$ ipython --no-banner

In [1]: import numpy as np

In [2]: from numpy import linalg as LA

In [3]: np.set_printoptions(precision=1, suppress=True, linewidth=160, floatmode="fixed")

In [4]: rnd = lambda a: np.round(a, 1) + 0

In [5]: data = np.load("block15.npy")

In [6]: data
Out[6]: 
array([[-2.0, -0.9, -0.1],
       [-0.9,  0.6,  2.1],
       [-0.1,  2.1, -1.6]])

In [7]: w, evecs = LA.eigh(data)

In [8]: x = np.array([3, -1, 5])

In [9]: rnd(x @ data @ x / (x @ x)), rnd(w[0]), rnd(w[-1])
Out[9]: (np.float64(-2.2), np.float64(-3.0), np.float64(2.0))

In [10]: x @ data @ x
Out[10]: np.float64(-76.0)

In [11]: (np.sign(evecs[:, -1].round(6)) == np.sign(evecs[0, -1].round(6))).astype(int)
Out[11]: array([1, 0, 0])

In [12]: rnd(LA.eigvalsh(data[1:, 1:]))
Out[12]: array([-2.9,  1.9])

In [13]: M = np.minimum.outer(np.arange(1, 4), np.arange(1, 4)) * 2

In [14]: M
Out[14]: 
array([[2, 2, 2],
       [2, 4, 4],
       [2, 4, 6]])

In [15]: Lm = LA.cholesky(M)

In [16]: LA.eigvalsh(M).min() > 0
Out[16]: np.True_

In [17]: rnd(Lm @ Lm.T)
Out[17]: 
array([[2.0, 2.0, 2.0],
       [2.0, 4.0, 4.0],
       [2.0, 4.0, 6.0]])

In [18]: w, evecs = LA.eig(data)

In [19]: rnd(np.sort(LA.eigvals(LA.inv(data))))
Out[19]: array([-0.5, -0.3,  0.5])

In [20]: rnd(np.prod(w))
Out[20]: np.float64(12.4)

In [21]: rnd(w)
Out[21]: array([ 2.0, -2.0, -3.0])

In [22]: f = np.array([-2, -1])

In [23]: rnd(np.correlate(data[0], data[1], "full"))
Out[23]: array([-4.2, -3.1,  1.0,  0.8,  0.1])

In [24]: np.convolve(data[0], f)
Out[24]: array([4.0, 3.8, 1.1, 0.1])

In [25]: rng = np.random.default_rng(42)

In [26]: z = rng.permutation(3)

In [27]: z
Out[27]: array([2, 1, 0])

In [28]: other = data[z][:, z]

In [29]: np.diag(other)
Out[29]: array([-1.6,  0.6, -2.0])

In [30]: other
Out[30]: 
array([[-1.6,  2.1, -0.1],
       [ 2.1,  0.6, -0.9],
       [-0.1, -0.9, -2.0]])

In [31]: rnd(LA.det(other)), rnd(LA.det(data[z]))
Out[31]: (np.float64(12.4), np.float64(-12.4))

In [32]: rnd(np.sort(np.abs(LA.eigvals(other))))
Out[32]: array([2.0, 2.0, 3.0])

In [33]: np.allclose(other, data)
Out[33]: False

In [34]: X = np.load("m.npy")

In [35]: X
Out[35]: 
array([[ 0.0,  1.4, -0.8,  1.3],
       [-1.0, -0.5, -0.1, -1.0],
       [ 0.4,  0.9, -0.2,  0.8]])

In [36]: x = np.array([2, 0, -3, 2])

In [37]: h1 = np.maximum(X @ x, 0)

In [38]: h1
Out[38]: array([5.0, 0.0, 3.0])

In [39]: np.flatnonzero(h1 > 1e-9)
Out[39]: array([0, 2])

In [40]: np.maximum(X @ (3 * x), 0)
Out[40]: array([15.0,  0.0,  9.0])

In [41]: np.maximum(X @ x, 0) - np.maximum(-X @ x, 0)
Out[41]: array([ 5.0, -3.7,  3.0])

In [42]: rnd(X.T @ h1)
Out[42]: array([ 1.2,  9.7, -4.6,  8.9])

In [43]: theta = np.radians(90)

In [44]: r_ = np.eye(4)

In [45]: r_[2, 2] = r_[3, 3] = np.cos(theta)

In [46]: r_[2, 3], r_[3, 2] = -np.sin(theta), np.sin(theta)

In [47]: rnd(r_)
Out[47]: 
array([[ 1.0,  0.0,  0.0,  0.0],
       [ 0.0,  1.0,  0.0,  0.0],
       [ 0.0,  0.0,  0.0, -1.0],
       [ 0.0,  0.0,  1.0,  0.0]])

In [48]: other = X @ r_.T

In [49]: rnd(other)
Out[49]: 
array([[ 0.0,  1.4, -1.3, -0.8],
       [-1.0, -0.5,  1.0, -0.1],
       [ 0.4,  0.9, -0.8, -0.2]])

In [50]: np.allclose(LA.norm(X, axis=1), LA.norm(other, axis=1))
Out[50]: True

In [51]: np.allclose(X @ X.T, other @ other.T)
Out[51]: True

In [52]: rnd(LA.svd(X, compute_uv=False)), rnd(LA.svd(other, compute_uv=False))
Out[52]: (array([2.7, 1.1, 0.2]), array([2.7, 1.1, 0.2]))

In [53]: rnd(LA.det(r_)), np.trace(r_)
Out[53]: (np.float64(1.0), np.float64(2.0))

In [54]: np.abs(other - X).max(axis=0)
Out[54]: array([0.0, 0.0, 1.1, 2.1])

In [55]: W0 = np.loadtxt("test10.csv", delimiter=",")

In [56]: rnd(W0)
Out[56]: 
array([[0.5, 0.2, 0.2],
       [0.0, 0.7, 0.3],
       [0.0, 0.0, 1.0]])

In [57]: f, g = W0[0], W0[2]

In [58]: rnd(f @ g)
Out[58]: np.float64(0.2)

In [59]: p = (f @ g) / (f @ f) * f

In [60]: rnd(g - p)
Out[60]: array([-0.3, -0.2,  0.8])

In [61]: rnd(LA.norm(f + g) ** 2 + LA.norm(f - g) ** 2)
Out[61]: np.float64(2.8)

In [62]: rnd((g - p) @ f)
Out[62]: np.float64(0.0)

In [63]: rnd(np.outer(f, g))
Out[63]: 
array([[0.0, 0.0, 0.5],
       [0.0, 0.0, 0.2],
       [0.0, 0.0, 0.2]])

In [64]: Q, r_ = LA.qr(W0)

In [65]: np.trace(Q @ Q.T)
Out[65]: np.float64(3.0)

In [66]: W0 @ np.ones(3)
Out[66]: array([1.0, 1.0, 1.0])

In [67]: p = np.eye(3)[0]

In [68]: for _ in range(6):
    ...:     p = p @ W0
    ...:     print(p.round(1))
    ...: 
[0.5 0.2 0.2]
[0.2 0.3 0.5]
[0.1 0.3 0.6]
[0.1 0.2 0.7]
[0.0 0.2 0.8]
[0.0 0.1 0.9]

In [69]: z = rng.permutation(3)

In [70]: z
Out[70]: array([0, 2, 1])

In [71]: other = W0[z][:, z]

In [72]: rnd(other)
Out[72]: 
array([[0.5, 0.2, 0.2],
       [0.0, 1.0, 0.0],
       [0.0, 0.3, 0.7]])

In [73]: rnd(np.sort(np.abs(LA.eigvals(other))))
Out[73]: array([0.5, 0.7, 1.0])

In [74]: np.allclose(other, W0)
Out[74]: False

In [75]: rnd(LA.det(other)), rnd(LA.det(W0[z]))
Out[75]: (np.float64(0.3), np.float64(-0.3))

In [76]: rnd(np.trace(other))
Out[76]: np.float64(2.2)

In [77]: x = np.array([3, -1, 3])

In [78]: h1 = np.maximum(other @ x, 0)

In [79]: rnd(np.maximum(other @ x, 0) - np.maximum(-other @ x, 0))
Out[79]: array([ 2.0, -1.0,  1.7])

In [80]: rnd(other * (h1 > 1e-9)[:, None])
Out[80]: 
array([[0.5, 0.2, 0.2],
       [0.0, 0.0, 0.0],
       [0.0, 0.3, 0.7]])

In [81]: rnd(np.tanh(other @ x))
Out[81]: array([ 1.0, -0.8,  0.9])

In [82]: F = np.array([[4.0, 1.0, 0.0, 0.0],
    ...:     [0.0, 4.0, 1.0, 0.0],
    ...:     [0.0, 0.0, 4.0, 1.0],
    ...:     [0.0, 0.0, 0.0, 4.0]])

In [83]: f = np.array([-5, 4, 9, 4])

In [84]: other = F + np.outer(f, np.eye(4)[1])

In [85]: rnd(LA.det(other) / LA.det(F)), rnd(1 + LA.solve(F, f)[1])
Out[85]: (np.float64(1.5), np.float64(1.5))

In [86]: LA.matrix_rank(other - F)
Out[86]: np.int64(1)

In [87]: other
Out[87]: 
array([[ 4.0, -4.0,  0.0,  0.0],
       [ 0.0,  8.0,  1.0,  0.0],
       [ 0.0,  9.0,  4.0,  1.0],
       [ 0.0,  4.0,  0.0,  4.0]])

In [88]: E = np.loadtxt("data.csv", delimiter=",")

In [89]: E
Out[89]: 
array([[3.0, 0.0, 4.0],
       [0.0, 0.0, 0.0],
       [0.0, 0.0, 0.0]])

In [90]: Uu, s, Vh = LA.svd(E)

In [91]: evecs = Vh[:(s > 1e-8).sum()]

In [92]: x = E[1] + 4 * E[2] + rng.integers(2) * np.eye(3)[2]

In [93]: x
Out[93]: array([0.0, 0.0, 0.0])

In [94]: rnd(LA.norm(x - evecs.T @ evecs @ x))
Out[94]: np.float64(0.0)

In [95]: rnd(evecs.T @ evecs)
Out[95]: 
array([[0.4, 0.0, 0.5],
       [0.0, 0.0, 0.0],
       [0.5, 0.0, 0.6]])

In [96]: Q, evecs = LA.qr(W0[:, :2])[0], LA.qr(W0[:, 2:])[0]

In [97]: s = LA.svd(Q.T @ evecs, compute_uv=False)

In [98]: (s > 0.9).sum()
Out[98]: np.int64(0)

In [99]: rnd(s)
Out[99]: array([0.4])

In [100]: rnd(np.degrees(np.arccos(s.clip(0, 1))))
Out[100]: array([67.4])

In [101]: K = np.array([[1, 0, 0], [2, 1, 0], [-3, -4, 1]])

In [102]: z = rng.permutation(3)

In [103]: z
Out[103]: array([0, 1, 2])

In [104]: other = K[z][:, z]

In [105]: np.trace(other)
Out[105]: np.int64(3)

In [106]: rnd(LA.det(other)), rnd(LA.det(K[z]))
Out[106]: (np.float64(1.0), np.float64(1.0))

In [107]: other = np.array([[2, 1, -1], [-1, 3, 1], [-1, 0, 3]])

In [108]: np.einsum("ik,kj->ji", K, other)
Out[108]: 
array([[  2,   3,  -3],
       [  1,   5, -15],
       [ -1,  -1,   2]])

In [109]: other.T @ K.T
Out[109]: 
array([[  2,   3,  -3],
       [  1,   5, -15],
       [ -1,  -1,   2]])

In [110]: np.einsum("ik,kj->ij", K, other)
Out[110]: 
array([[  2,   1,  -1],
       [  3,   5,  -1],
       [ -3, -15,   2]])

In [111]: LA.matrix_rank(np.vstack([K, other.T]))
Out[111]: np.int64(3)

In [112]: m1 = np.array([[3.1, 2.0, -2.1],
     ...:     [2.9, 2.2, -2.0],
     ...:     [2.9, 1.9, -2.1],
     ...:     [2.9, 2.0, -2.1],
     ...:     [2.9, -1.0, 2.8],
     ...:     [3.0, -0.8, 3.1],
     ...:     [3.1, -1.0, 3.0],
     ...:     [3.0, -0.9, 3.0],
     ...:     [1.0, -2.9, -2.1],
     ...:     [1.0, -2.9, -2.0],
     ...:     [0.9, -3.0, -1.9],
     ...:     [1.1, -3.0, -1.7]])

In [113]: Q, evecs = LA.qr(m1[:, :2])[0], LA.qr(m1[:, 2:])[0]

In [114]: s = LA.svd(Q.T @ evecs, compute_uv=False)

In [115]: (s > 0.9).sum()
Out[115]: np.int64(0)
